>>> import numpy as np
>>> from numpy import linalg as LA
>>> np.set_printoptions(precision=2, suppress=True, linewidth=140)
>>> def rd(a):
...     return np.round(a, 2) + 0
... 
>>> data = np.loadtxt("dump.csv", delimiter=",")
>>> data
array([[-2.,  0.,  2.,  2.,  0.,  3.,  0.,  0.,  0.],
       [ 0.,  0.,  0.,  0.,  0.,  0.,  2.,  0.,  3.],
       [ 2.,  0.,  1., -1.,  2.,  0.,  0., -1.,  0.],
       [-2.,  0.,  2.,  0.,  2.,  1.,  0.,  0.,  0.],
       [ 0.,  0.,  1., -3.,  3.,  3.,  0., -3.,  0.],
       [ 3.,  0.,  3.,  3., -3., -3.,  0.,  3.,  0.],
       [ 0., -2.,  0.,  0.,  0.,  0.,  1.,  0.,  2.],
       [-2.,  0., -2.,  3.,  1., -2.,  0., -2.,  0.],
       [ 0., -1.,  0.,  0.,  0.,  0., -1.,  0., -3.]])
>>> x0 = np.array([0, 2, 4, -5, -1, 0, 4, 4, -2])
>>> h1 = np.maximum(data @ x0, 0)
>>> np.maximum(data @ x0, 0) - np.maximum(-data @ x0, 0)
array([ -2.,   2.,   3.,   6.,   4.,  12.,  -4., -32.,   0.])
>>> data * (h1 > 1e-9)[:, None]
array([[-0.,  0.,  0.,  0.,  0.,  0.,  0.,  0.,  0.],
       [ 0.,  0.,  0.,  0.,  0.,  0.,  2.,  0.,  3.],
       [ 2.,  0.,  1., -1.,  2.,  0.,  0., -1.,  0.],
       [-2.,  0.,  2.,  0.,  2.,  1.,  0.,  0.,  0.],
       [ 0.,  0.,  1., -3.,  3.,  3.,  0., -3.,  0.],
       [ 3.,  0.,  3.,  3., -3., -3.,  0.,  3.,  0.],
       [ 0., -0.,  0.,  0.,  0.,  0.,  0.,  0.,  0.],
       [-0.,  0., -0.,  0.,  0., -0.,  0., -0.,  0.],
       [ 0., -0.,  0.,  0.,  0.,  0., -0.,  0., -0.]])
>>> h1
array([ 0.,  2.,  3.,  6.,  4., 12.,  0.,  0.,  0.])
>>> np.maximum(data @ (3 * x0), 0)
array([ 0.,  6.,  9., 18., 12., 36.,  0.,  0.,  0.])
